% ipython --no-banner

In [1]: import numpy as np

In [2]: np.set_printoptions(suppress=True, linewidth=140)

In [3]: arr = np.load("layer5.npy")

In [4]: arr.round(3) + 0
Out[4]: 
array([[-1.925, -2.186,  1.062,  3.693,  0.031, -0.183,  1.266,  0.283, -0.173],
       [-3.597, -1.888, -0.278,  1.083,  1.222, -1.182,  1.719, -0.894, -0.775],
       [-1.668,  0.675, -1.725, -3.602,  1.387, -1.141,  0.341, -1.418, -0.679],
       [ 2.527,  2.251, -0.757, -3.209, -0.369,  0.477, -1.48 ,  0.03 ,  0.354],
       [-1.549,  0.752, -1.731, -3.676,  1.355, -1.108,  0.28 , -1.398, -0.656],
       [-0.292,  1.445, -1.668, -4.143,  0.945, -0.707, -0.331, -1.107, -0.392],
       [ 0.585, -1.301,  1.701,  4.082, -1.051,  0.807,  0.193,  1.186,  0.457],
       [ 3.46 ,  0.991,  1.118,  1.143, -1.613,  1.453, -1.411,  1.395,  0.916],
       [-0.775,  1.203, -1.717, -4.027,  1.116, -0.87 , -0.103, -1.234, -0.498],
       [ 1.519,  2.102, -1.225, -3.911,  0.175,  0.   , -1.11 , -0.467,  0.059],
       [-3.668, -1.558, -0.662,  0.132,  1.441, -1.346,  1.645, -1.15 , -0.866],
       [-1.724, -2.148,  1.146,  3.81 , -0.072, -0.091,  1.19 ,  0.376, -0.116],
       [-1.955, -2.192,  1.049,  3.674,  0.047, -0.197,  1.277,  0.268, -0.181],
       [ 1.532, -0.763,  1.731,  3.686, -1.35 ,  1.103, -0.271,  1.395,  0.653]])

In [5]: ang = np.radians(45)

In [6]: R = np.eye(9)

In [7]: R[6, 6] = R[4, 4] = np.cos(ang)

In [8]: R[6, 4], R[4, 6] = -np.sin(ang), np.sin(ang)

In [9]: R.round(3)
Out[9]: 
array([[ 1.   ,  0.   ,  0.   ,  0.   ,  0.   ,  0.   ,  0.   ,  0.   ,  0.   ],
       [ 0.   ,  1.   ,  0.   ,  0.   ,  0.   ,  0.   ,  0.   ,  0.   ,  0.   ],
       [ 0.   ,  0.   ,  1.   ,  0.   ,  0.   ,  0.   ,  0.   ,  0.   ,  0.   ],
       [ 0.   ,  0.   ,  0.   ,  1.   ,  0.   ,  0.   ,  0.   ,  0.   ,  0.   ],
       [ 0.   ,  0.   ,  0.   ,  0.   ,  0.707,  0.   ,  0.707,  0.   ,  0.   ],
       [ 0.   ,  0.   ,  0.   ,  0.   ,  0.   ,  1.   ,  0.   ,  0.   ,  0.   ],
       [ 0.   ,  0.   ,  0.   ,  0.   , -0.707,  0.   ,  0.707,  0.   ,  0.   ],
       [ 0.   ,  0.   ,  0.   ,  0.   ,  0.   ,  0.   ,  0.   ,  1.   ,  0.   ],
       [ 0.   ,  0.   ,  0.   ,  0.   ,  0.   ,  0.   ,  0.   ,  0.   ,  1.   ]])

In [10]: Y = arr @ R.T

In [11]: round(float(np.linalg.det(R)), 3), np.round(np.trace(R), 3)
Out[11]: (1.0, np.float64(8.414))

In [12]: np.round(np.abs(Y - arr).max(axis=0), 3)
Out[12]: array([0.   , 0.   , 0.   , 0.   , 0.938, 0.   , 1.554, 0.   , 0.   ])

In [13]: Y = np.array([[0, 1, 0],
    ...:     [0, 2, 1],
    ...:     [1, 0, 1],
    ...:     [2, 1, 0],
    ...:     [0, 2, 2],
    ...:     [1, 0, 2],
    ...:     [0, 0, 1],
    ...:     [0, 2, 2],
    ...:     [1, 0, 2]])

In [14]: np.vstack([arr, Y.T]).shape
Out[14]: (17, 9)

In [15]: np.linalg.matrix_rank(arr @ Y)
Out[15]: np.int64(2)

In [16]: np.round(np.einsum("ij,ij->i", arr, arr), 3)
Out[16]: array([25., 25., 25., 25., 25., 25., 25., 25., 25., 25., 25., 25., 25., 25.])

In [17]: Y = arr / np.linalg.norm(arr, axis=1, keepdims=True)

In [18]: gram = Y @ Y.T

In [19]: round(np.degrees(np.arccos(np.clip(gram[12, 13], -1, 1))), 3)
Out[19]: np.float64(56.868)

In [20]: gram[12].round(3)
Out[20]: array([ 1.   ,  0.69 , -0.512, -0.981, -0.542, -0.801,  0.75 , -0.221, -0.715, -0.991,  0.506,  0.997,  1.   ,  0.547])

In [21]: np.round(np.linalg.norm(Y, axis=1), 3)
Out[21]: array([1., 1., 1., 1., 1., 1., 1., 1., 1., 1., 1., 1., 1., 1.])

In [22]: np.argsort(-np.linalg.norm(arr, axis=0).round(6), kind="stable")[:3]
Out[22]: array([3, 0, 1])

In [23]: m1 = np.tril(np.array([[-1, 0, 2, -3, 1, 5, 0, -2],
    ...:     [1, 4, 5, 0, -5, -3, 5, -5],
    ...:     [3, 4, 4, 2, -3, 3, -2, -4],
    ...:     [4, 5, 4, 4, 1, 4, 1, 0],
    ...:     [-3, 0, 5, -2, 4, 0, 3, -1],
    ...:     [0, 0, -2, -2, -5, -5, -4, 4],
    ...:     [3, 2, -1, -3, 3, 0, 2, 3],
    ...:     [-1, 5, 0, 2, 0, 0, -4, 4]]), -1) + np.eye(8, dtype=int)

In [24]: m1
Out[24]: 
array([[ 1,  0,  0,  0,  0,  0,  0,  0],
       [ 1,  1,  0,  0,  0,  0,  0,  0],
       [ 3,  4,  1,  0,  0,  0,  0,  0],
       [ 4,  5,  4,  1,  0,  0,  0,  0],
       [-3,  0,  5, -2,  1,  0,  0,  0],
       [ 0,  0, -2, -2, -5,  1,  0,  0],
       [ 3,  2, -1, -3,  3,  0,  1,  0],
       [-1,  5,  0,  2,  0,  0, -4,  1]])

In [25]: round(np.linalg.norm(m1) ** 2 / np.linalg.norm(m1, 2) ** 2, 3)
Out[25]: np.float64(2.27)

In [26]: m1[0] @ m1[1]
Out[26]: np.int64(1)

In [27]: np.round(np.linalg.norm(m1, axis=0), 3)
Out[27]: array([6.782, 8.426, 6.856, 4.69 , 5.916, 1.   , 4.123, 1.   ])

In [28]: round(np.linalg.norm(m1, 2), 3)
Out[28]: np.float64(10.281)

In [29]: round(np.linalg.norm(m1[0] - m1[1]), 3)
Out[29]: np.float64(1.0)

In [30]: assert m1 == m1.T
---------------------------------------------------------------------------
ValueError                                Traceback (most recent call last)
Cell In[30], line 1
----> 1 assert m1 == m1.T

ValueError: The truth value of an array with more than one element is ambiguous. Use a.any() or a.all()

In [31]: (m1 - m1.T) / 2
Out[31]: 
array([[ 0. , -0.5, -1.5, -2. ,  1.5,  0. , -1.5,  0.5],
       [ 0.5,  0. , -2. , -2.5,  0. ,  0. , -1. , -2.5],
       [ 1.5,  2. ,  0. , -2. , -2.5,  1. ,  0.5,  0. ],
       [ 2. ,  2.5,  2. ,  0. ,  1. ,  1. ,  1.5, -1. ],
       [-1.5,  0. ,  2.5, -1. ,  0. ,  2.5, -1.5,  0. ],
       [ 0. ,  0. , -1. , -1. , -2.5,  0. ,  0. ,  0. ],
       [ 1.5,  1. , -0.5, -1.5,  1.5,  0. ,  0. ,  2. ],
       [-0.5,  2.5,  0. ,  1. ,  0. ,  0. , -2. ,  0. ]])

In [32]: np.allclose(m1 @ m1.T, m1.T @ m1)
Out[32]: False

In [33]: np.linalg.determinant(m1)
---------------------------------------------------------------------------
AttributeError                            Traceback (most recent call last)
Cell In[33], line 1
----> 1 np.linalg.determinant(m1)

AttributeError: module 'numpy.linalg' has no attribute 'determinant'

In [34]: np.round(np.linalg.det(m1), 3)
Out[34]: np.float64(1.0)

In [35]: (m1 + m1.T) / 2
Out[35]: 
array([[ 1. ,  0.5,  1.5,  2. , -1.5,  0. ,  1.5, -0.5],
       [ 0.5,  1. ,  2. ,  2.5,  0. ,  0. ,  1. ,  2.5],
       [ 1.5,  2. ,  1. ,  2. ,  2.5, -1. , -0.5,  0. ],
       [ 2. ,  2.5,  2. ,  1. , -1. , -1. , -1.5,  1. ],
       [-1.5,  0. ,  2.5, -1. ,  1. , -2.5,  1.5,  0. ],
       [ 0. ,  0. , -1. , -1. , -2.5,  1. ,  0. ,  0. ],
       [ 1.5,  1. , -0.5, -1.5,  1.5,  0. ,  1. , -2. ],
       [-0.5,  2.5,  0. ,  1. ,  0. ,  0. , -2. ,  1. ]])

In [36]: np.round(np.sort(np.abs(np.linalg.eigvals(m1))), 3)
Out[36]: array([1., 1., 1., 1., 1., 1., 1., 1.])

In [37]: m1 @ m1
Out[37]: 
array([[  1,   0,   0,   0,   0,   0,   0,   0],
       [  2,   1,   0,   0,   0,   0,   0,   0],
       [ 10,   8,   1,   0,   0,   0,   0,   0],
       [ 25,  26,   8,   1,   0,   0,   0,   0],
       [  1,  10,   2,  -4,   1,   0,   0,   0],
       [  1, -18, -37,   6, -10,   1,   0,   0],
       [-16, -15,   1, -12,   6,   0,   1,   0],
       [ -1,  12,  12,  16, -12,   0,  -8,   1]])

In [38]: m1.inv()
---------------------------------------------------------------------------
AttributeError                            Traceback (most recent call last)
Cell In[38], line 1
----> 1 m1.inv()

AttributeError: 'numpy.ndarray' object has no attribute 'inv'

In [39]: np.trace(m1)
Out[39]: np.int64(8)

In [40]: np.argsort(-np.linalg.norm(m1, axis=0).round(6), kind="stable")[:3]
Out[40]: array([1, 2, 0])

In [41]: round(np.linalg.norm(m1, 2) / np.linalg.norm(m1), 3)
Out[41]: np.float64(0.664)

In [42]: np.linalg.cond(m1) > 100
Out[42]: np.True_

In [43]: np.linalg.matrix_rank(m1, rtol=0.1)
Out[43]: np.int64(5)

In [44]: K = np.load("arr.npy")

In [45]: K.round(3)
Out[45]: 
array([[0.069, 0.069, 0.034, 0.103, 0.103, 0.103, 0.069, 0.034, 0.069, 0.103, 0.   , 0.034, 0.103, 0.034, 0.   , 0.069],
       [0.091, 0.091, 0.091, 0.   , 0.091, 0.   , 0.   , 0.091, 0.045, 0.091, 0.045, 0.091, 0.045, 0.136, 0.091, 0.   ],
       [0.069, 0.069, 0.103, 0.069, 0.034, 0.034, 0.069, 0.   , 0.103, 0.103, 0.103, 0.034, 0.103, 0.034, 0.034, 0.034],
       [0.097, 0.032, 0.065, 0.032, 0.097, 0.097, 0.065, 0.032, 0.097, 0.097, 0.032, 0.032, 0.065, 0.032, 0.065, 0.065],
       [0.   , 0.074, 0.111, 0.037, 0.111, 0.037, 0.074, 0.   , 0.037, 0.111, 0.074, 0.111, 0.   , 0.074, 0.111, 0.037],
       [0.034, 0.069, 0.069, 0.   , 0.069, 0.103, 0.034, 0.103, 0.069, 0.069, 0.103, 0.103, 0.034, 0.034, 0.034, 0.069],
       [0.032, 0.097, 0.032, 0.097, 0.032, 0.   , 0.097, 0.065, 0.065, 0.097, 0.065, 0.065, 0.097, 0.097, 0.032, 0.032],
       [0.031, 0.031, 0.031, 0.062, 0.094, 0.062, 0.094, 0.062, 0.062, 0.062, 0.094, 0.062, 0.062, 0.062, 0.094, 0.031],
       [0.086, 0.086, 0.029, 0.086, 0.057, 0.057, 0.086, 0.029, 0.114, 0.   , 0.086, 0.029, 0.086, 0.057, 0.086, 0.029],
       [0.067, 0.1  , 0.067, 0.033, 0.067, 0.033, 0.   , 0.067, 0.1  , 0.067, 0.1  , 0.   , 0.1  , 0.   , 0.1  , 0.1  ],
       [0.   , 0.074, 0.111, 0.111, 0.   , 0.111, 0.   , 0.074, 0.037, 0.037, 0.037, 0.111, 0.111, 0.037, 0.074, 0.074],
       [0.067, 0.067, 0.1  , 0.   , 0.   , 0.067, 0.067, 0.067, 0.1  , 0.033, 0.033, 0.1  , 0.067, 0.1  , 0.1  , 0.033],
       [0.107, 0.071, 0.071, 0.071, 0.   , 0.036, 0.071, 0.071, 0.036, 0.071, 0.   , 0.071, 0.107, 0.036, 0.071, 0.107],
       [0.037, 0.037, 0.074, 0.   , 0.111, 0.037, 0.037, 0.074, 0.111, 0.   , 0.074, 0.111, 0.111, 0.074, 0.111, 0.   ],
       [0.077, 0.115, 0.   , 0.038, 0.   , 0.038, 0.115, 0.   , 0.038, 0.115, 0.038, 0.077, 0.077, 0.   , 0.154, 0.115],
       [0.03 , 0.061, 0.03 , 0.061, 0.061, 0.091, 0.03 , 0.091, 0.03 , 0.061, 0.061, 0.061, 0.091, 0.091, 0.061, 0.091]])

In [46]: # row-stochastic, so 1 is an eigenvalue

In [47]: round(float(np.linalg.det(K)), 3)
Out[47]: -0.0

In [48]: np.round(np.abs(np.linalg.eigvals(K)).max(), 3)
Out[48]: np.float64(1.0)

In [49]: round(np.trace(K), 3)
Out[49]: np.float64(1.413)

In [50]: assert K == K.T
---------------------------------------------------------------------------
ValueError                                Traceback (most recent call last)
Cell In[50], line 1
----> 1 assert K == K.T

ValueError: The truth value of an array with more than one element is ambiguous. Use a.any() or a.all()

In [51]: np.allclose(K @ K.T, K.T @ K)
Out[51]: False

In [52]: u = np.array([1, 3, 1, 2, 0, 2, 2, 2, 2, 0, 3, 3, 3, 2, 2, 0])

In [53]: Y = K + np.outer(u, np.eye(16)[0])

In [54]: np.linalg.matrix_rank(np.linalg.inv(Y) - np.linalg.inv(K), tol=1e-8)
Out[54]: np.int64(1)

In [55]: x = np.array([3, -3, 1, 0, 1, 1, 3, 3, -1, -1, -3, 0, 2, 0, 2, -2])

In [56]: h1 = np.maximum(K @ x, 0)

In [57]: h1.round(3)
Out[57]: array([0.448, 0.455, 0.069, 0.581, 0.037, 0.103, 0.194, 0.5  , 0.4  , 0.   , 0.259, 0.6  , 0.679, 0.667, 0.231, 0.303])

In [58]: rng = np.random.default_rng(883819)

In [59]: Y = arr + rng.integers(-2, 3, (14, 2)) @ rng.integers(-2, 3, (2, 9))

In [60]: Y.round(3)
Out[60]: 
array([[  0.075,  -6.186,  -1.938,   5.693,   2.031,  -0.183,   1.266,   3.283,  -1.173],
       [ -7.597,   0.112,  -6.278,   9.083,   3.222,   4.818,   7.719,  -0.894,   1.225],
       [ -5.668,   4.675,  -3.725,   0.398,   1.387,   2.859,   4.341,  -3.418,   1.321],
       [  2.527,   1.251,  -2.757,  -1.209,   0.631,   1.477,  -0.48 ,   1.03 ,   0.354],
       [  2.451,  -2.248,   2.269,  -9.676,   0.355,  -6.108,  -4.72 ,  -0.398,  -2.656],
       [ -4.292,   5.445,  -3.668,  -0.143,   0.945,   3.293,   3.669,  -3.107,   1.608],
       [  4.585,  -3.301,   7.701,  -3.918,  -3.051,  -5.193,  -5.807,   1.186,  -1.543],
       [  5.46 ,  -2.009,   0.118,   1.143,  -0.613,   0.453,  -2.411,   3.395,  -0.084],
       [  1.225,   1.203,   3.283, -10.027,  -0.884,  -4.87 ,  -4.103,  -2.234,  -1.498],
       [ -0.481,   2.102,  -6.225,   2.089,   2.175,   4.   ,   2.89 ,   0.533,   1.059],
       [ -1.668,  -2.558,   2.338,  -3.868,   0.441,  -4.346,  -1.355,  -1.15 ,  -1.866],
       [ -3.724,  -2.148,  -3.854,   9.81 ,   1.928,   3.909,   5.19 ,   1.376,   0.884],
       [  2.045,  -8.192,  -0.951,   3.674,   2.047,  -2.197,  -0.723,   4.268,  -2.181],
       [  5.532,  -3.763,   5.731,  -2.314,  -2.35 ,  -3.897,  -5.271,   2.395,  -1.347]])

In [61]: np.abs(Y - arr).sum(axis=1)
Out[61]: array([17., 36., 26.,  9., 31., 26., 36., 12., 25., 25., 18., 25., 24., 31.])

In [62]: np.round(Y - arr, 3)
Out[62]: 
array([[ 2., -4., -3.,  2.,  2.,  0.,  0.,  3., -1.],
       [-4.,  2., -6.,  8.,  2.,  6.,  6.,  0.,  2.],
       [-4.,  4., -2.,  4.,  0.,  4.,  4., -2.,  2.],
       [ 0., -1., -2.,  2.,  1.,  1.,  1.,  1.,  0.],
       [ 4., -3.,  4., -6., -1., -5., -5.,  1., -2.],
       [-4.,  4., -2.,  4.,  0.,  4.,  4., -2.,  2.],
       [ 4., -2.,  6., -8., -2., -6., -6.,  0., -2.],
       [ 2., -3., -1.,  0.,  1., -1., -1.,  2., -1.],
       [ 2.,  0.,  5., -6., -2., -4., -4., -1., -1.],
       [-2.,  0., -5.,  6.,  2.,  4.,  4.,  1.,  1.],
       [ 2., -1.,  3., -4., -1., -3., -3.,  0., -1.],
       [-2.,  0., -5.,  6.,  2.,  4.,  4.,  1.,  1.],
       [ 4., -6., -2.,  0.,  2., -2., -2.,  4., -2.],
       [ 4., -3.,  4., -6., -1., -5., -5.,  1., -2.]])
